% python3 -q
>>> import numpy as np
>>> from numpy import linalg as LA
>>> np.set_printoptions(precision=1, suppress=True, linewidth=200)
>>> K = np.loadtxt("out6.csv", delimiter=",")
>>> K
array([[ -0.1,   1.7,   0.6,   1.9],
       [ -0.9,   0.2,   0.2,  -0.9],
       [ -0.1,  -1.6,  -3.1,   0.2],
       [  1. ,  -1.3,  -0.3,   0.1],
       [-10. ,  -7. ,   2. ,   1. ],
       [  0. ,  -1.9,   1.5,   0.7],
       [  1.5,   0.1,  -0.8,   0.7],
       [ -0.4,   1. ,  -1.1,   0.7],
       [  0.7,   0. ,   0.6,   0.6],
       [ -1.1,  -1.3,  -1. ,   1. ],
       [  1. ,   0.2,   0.8,  -0.2],
       [  0.9,   0.2,   1.3,   1.6],
       [  1. ,  -0.4,   1.8,  -2. ]])
>>> Xc = (K - K.mean(axis=0)) / K.std(axis=0)
>>> Xc.std(axis=0)
array([1., 1., 1., 1.])
>>> coef = LA.lstsq(np.delete(Xc, 2, axis=1), Xc[:, 2])[0]
>>> coef
array([-0.4,  0.1, -0.1])
>>> np.round(1 - np.var(Xc[:, 2] - np.delete(Xc, 2, axis=1) @ coef), 1)
np.float64(0.1)
>>> out = np.c_[K[:, :2] @ np.array([[8, 0], [5, 3]]), np.array([-3, 3, 1, 1, 1, 2, 1, -1, -3, 3, -3, 3, -1])]
>>> out
array([[   7.7,    5.1,   -3. ],
       [  -6.2,    0.6,    3. ],
       [  -8.8,   -4.8,    1. ],
       [   1.5,   -3.9,    1. ],
       [-115. ,  -21. ,    1. ],
       [  -9.5,   -5.7,    2. ],
       [  12.5,    0.3,    1. ],
       [   1.8,    3. ,   -1. ],
       [   5.6,    0. ,   -3. ],
       [ -15.3,   -3.9,    3. ],
       [   9. ,    0.6,   -3. ],
       [   8.2,    0.6,    3. ],
       [   6. ,   -1.2,   -1. ]])
>>> LA.matrix_rank(out)
np.int64(3)
>>> np.round(LA.lstsq(K, out[:, 0])[0], 1) + 0
array([8., 5., 0., 0.])
>>> LA.matrix_rank(np.c_[K, out])
np.int64(5)
>>> Xc = K - K.mean(axis=0)
>>> evecs = LA.svd(Xc)[2][:1]
>>> out = Xc - Xc @ evecs.T @ evecs
>>> (Xc @ evecs.T).std(axis=0)
array([3.4])
>>> np.cov(Xc @ evecs.T, rowvar=False)
array(12.7)
>>> out.std(axis=0)
array([0.5, 0.8, 1.3, 1. ])
>>> cent = K[[6, 7]].astype(float)
>>> for _ in range(6):
...     idx = LA.norm(K[:, None] - cent, axis=-1).argmin(axis=1)
...     cent = np.array([K[idx == j].mean(axis=0) for j in range(2)])
... 
>>> idx
array([0, 0, 0, 0, 1, 0, 0, 0, 0, 0, 0, 0, 0])
>>> cent.round(1) + 0
array([[  0.3,  -0.3,   0. ,   0.4],
       [-10. ,  -7. ,   2. ,   1. ]])
>>> np.bincount(idx)
array([12,  1])
>>> np.abs(cent[1] - cent[0]).argmax()
np.int64(0)
>>> cent[1] - cent[0]
array([-10.3,  -6.7,   2. ,   0.6])
>>> W0 = np.load("layer1.npy")
>>> W0
array([[0, 1, 0, 1],
       [1, 0, 1, 0],
       [0, 1, 0, 1],
       [1, 0, 1, 0]])
>>> vals, evecs = LA.eigvalsh(W0)
Traceback (most recent call last):
  File "<python-input-30>", line 1, in <module>
    vals, evecs = LA.eigvalsh(W0)
    ^^^^^^^^^^^
ValueError: too many values to unpack (expected 2)
>>> vals, evecs = LA.eigh(W0)
>>> LA.eigvalsh(W0 @ W0)
array([0., 0., 4., 4.])
>>> (vals > 1e-8).sum(), (vals < -1e-8).sum()
(np.int64(1), np.int64(1))
>>> np.round(LA.svd(W0, compute_uv=False), 1) + 0
array([2., 2., 0., 0.])
>>> np.abs(evecs[:, -1])
array([0.5, 0.5, 0.5, 0.5])
>>> vals.round(1) + 0
array([-2.,  0.,  0.,  2.])
>>> vals.sum(), np.trace(W0)
(np.float64(0.0), np.int64(0))
>>> LA.eigvalsh(W0 + 4 * np.eye(4))
array([2., 4., 4., 6.])
>>> np.unique(vals.round(6) + 0, return_counts=True)[1]
array([1, 2, 1])
>>> np.abs(np.diag(LA.qr(W0)[1])) > 1e-9
array([ True,  True, False, False])
>>> np.round(W0 @ LA.pinv(W0) @ W0, 1) + 0
array([[0., 1., 0., 1.],
       [1., 0., 1., 0.],
       [0., 1., 0., 1.],
       [1., 0., 1., 0.]])
>>> np.allclose(W0[:-1].T @ LA.lstsq(W0[:-1].T, W0[-1])[0], W0[-1])
True
>>> try:
...     LA.inv(W0)
... except LA.LinAlgError as e:
...     print(repr(e))
... 
LinAlgError('Singular matrix')
>>> round(float(np.trace(LA.pinv(W0) @ W0)), 1)
2.0
>>> r = LA.matrix_rank(W0)
>>> r
np.int64(2)
>>> null = LA.svd(W0)[2][r:].T
>>> [int(LA.matrix_rank(np.delete(W0, i, axis=0))) for i in range(4)]
[2, 2, 2, 2]
>>> [int(LA.matrix_rank(W0[:, :j + 1])) for j in range(4)]
[1, 2, 2, 2]
>>> E = np.loadtxt("test0.csv", delimiter=",")
>>> E
array([[-23.8, -43.2,  -1.6,  22.7],
       [-25.7, -43.7,  -2.4,  21.7],
       [  1. ,  13.7, -17.6,  23.2],
       [-25.8, -42.6,  -2.2,  23. ],
       [  1.9,  14. , -16.3,  23.8],
       [-24. , -44.6,  -0.7,  20.4],
       [  0.6,  14.6, -15.8,  24. ],
       [-23.6, -42.6,  -2.3,  22. ],
       [  2.3,  14.8, -15.3,  24.7],
       [  2.6,  13.5, -16.8,  22.5],
       [-23. , -44.6,  -2.1,  19.8],
       [  2.1,  14.3, -16.3,  24.3],
       [  2.4,  13.9, -16.6,  24.1],
       [  2.4,  14.9, -15. ,  24.5],
       [  1. ,  15.2, -15.3,  23.3],
       [-24.4, -44.1,  -1. ,  22.2],
       [-21.7, -44.3,  -2.2,  22.6],
       [-22.8, -44.3,  -1.5,  22.3],
       [-25.2, -44.2,  -1.4,  20.7],
       [  3.6,  14.4, -16.2,  24.5],
       [  1.3,  13.2, -16.5,  23.7],
       [-23.7, -44.6,  -2.1,  23.7],
       [  2.8,  15. , -17.8,  25. ],
       [  2.8,  14.3, -16.3,  24.9],
       [  1.8,  13.4, -16.8,  24.2],
       [  4.1,  14.3, -17. ,  23.6],
       [-24.1, -44.3,  -0.4,  22.3]])
>>> left, sigma, vt = LA.svd(E)
>>> np.argmax(sigma[:-1] / (sigma[1:] + 1e-6)) + 1
np.int64(2)
>>> sigma
array([189.8, 125.2,   5.3,   4. ])
>>> out = left[:, :2] @ np.diag(sigma[:2]) @ vt[:2]
>>> np.round(LA.norm(E - out, 2), 1), round(float(sigma[2]), 1)
(np.float64(5.3), 5.3)
>>> LA.matrix_rank(out)
np.int64(2)
>>> feats = np.array([[0, 0, 0, 1, 0],
...     [0, 0, 1, 0, 0],
...     [0, 0, 0, 0, 1],
...     [0, 1, 0, 0, 0],
...     [1, 0, 0, 0, 0]])
>>> cov = feats.T @ feats
>>> (feats @ feats.T).shape
(5, 5)
>>> np.allclose(cov, cov.T)
True
>>> np.diag(cov)
array([1, 1, 1, 1, 1])
>>> x = np.array([2, 1, 1, -2, 2])
>>> feats.T @ (feats @ x)
array([ 2,  1,  1, -2,  2])
>>> round(LA.det(feats), 1)
np.float64(1.0)
>>> round(LA.det(feats[::-1]), 1)
np.float64(1.0)
>>> np.einsum("ij,ji->", feats, feats)
np.int64(0)
>>> LA.eigvals(feats)
array([-0.8+0.6j, -0.8-0.6j,  0.3+1.j ,  0.3-1.j ,  1. +0.j ])
>>> np.einsum("ii->", feats)
np.int64(0)
>>> round(float(LA.det(feats.T)), 1)
1.0
>>> out = np.array([[0, -2, 2], [-3, -3, 0]])
>>> cent = np.kron(out, feats)
>>> round(LA.norm(cent, 2), 1), round(float(LA.norm(out, 2) * LA.norm(feats, 2)), 1)
(np.float64(4.6), 4.6)
>>> cent
array([[ 0,  0,  0,  0,  0,  0,  0,  0, -2,  0,  0,  0,  0,  2,  0],
       [ 0,  0,  0,  0,  0,  0,  0, -2,  0,  0,  0,  0,  2,  0,  0],
       [ 0,  0,  0,  0,  0,  0,  0,  0,  0, -2,  0,  0,  0,  0,  2],
       [ 0,  0,  0,  0,  0,  0, -2,  0,  0,  0,  0,  2,  0,  0,  0],
       [ 0,  0,  0,  0,  0, -2,  0,  0,  0,  0,  2,  0,  0,  0,  0],
       [ 0,  0,  0, -3,  0,  0,  0,  0, -3,  0,  0,  0,  0,  0,  0],
       [ 0,  0, -3,  0,  0,  0,  0, -3,  0,  0,  0,  0,  0,  0,  0],
       [ 0,  0,  0,  0, -3,  0,  0,  0,  0, -3,  0,  0,  0,  0,  0],
       [ 0, -3,  0,  0,  0,  0, -3,  0,  0,  0,  0,  0,  0,  0,  0],
       [-3,  0,  0,  0,  0, -3,  0,  0,  0,  0,  0,  0,  0,  0,  0]])
>>> LA.matrix_rank(cent)
np.int64(10)
>>> X = np.load("sample12.npy")
>>> X
array([[ 18,  -8,   5,   8],
       [ -8,  16,  10,   7],
       [  5,  10,   2,  -7],
       [  8,   7,  -7, -10]])
>>> cov = K.T @ K
>>> np.diag(cov)
array([108.7,  62.7,  25.1,  14.9])
>>> LA.matrix_rank(cov)
np.int64(4)
>>> cov
array([[108.7,  69.7, -15.7, -10. ],
       [ 69.7,  62.7, -10.6,  -5.2],
       [-15.7, -10.6,  25.1,  -0.3],
       [-10. ,  -5.2,  -0.3,  14.9]])
>>> (K @ K.T).shape
(13, 13)
>>> F = np.load("data.npy")
>>> F
array([[ 0, -6, -3, -7, -4, -3, -9],
       [10,  4,  7,  3,  6,  7,  1],
       [17, 11, 14, 10, 13, 14,  8],
       [12,  6,  9,  5,  8,  9,  3],
       [12,  6,  9,  5,  8,  9,  3]])
>>> left, sigma, vt = LA.svd(F)
>>> np.argmax(sigma[:-1] / (sigma[1:] + 1e-6)) + 1
np.int64(2)
>>> out = left[:, :2] @ np.diag(sigma[:2]) @ vt[:2]
>>> LA.matrix_rank(F, rtol=0.05)
np.int64(2)
>>> round(LA.norm(F - out) / LA.norm(F), 1)
np.float64(0.0)
>>> round(np.abs(F - out).max(), 1)
np.float64(0.0)
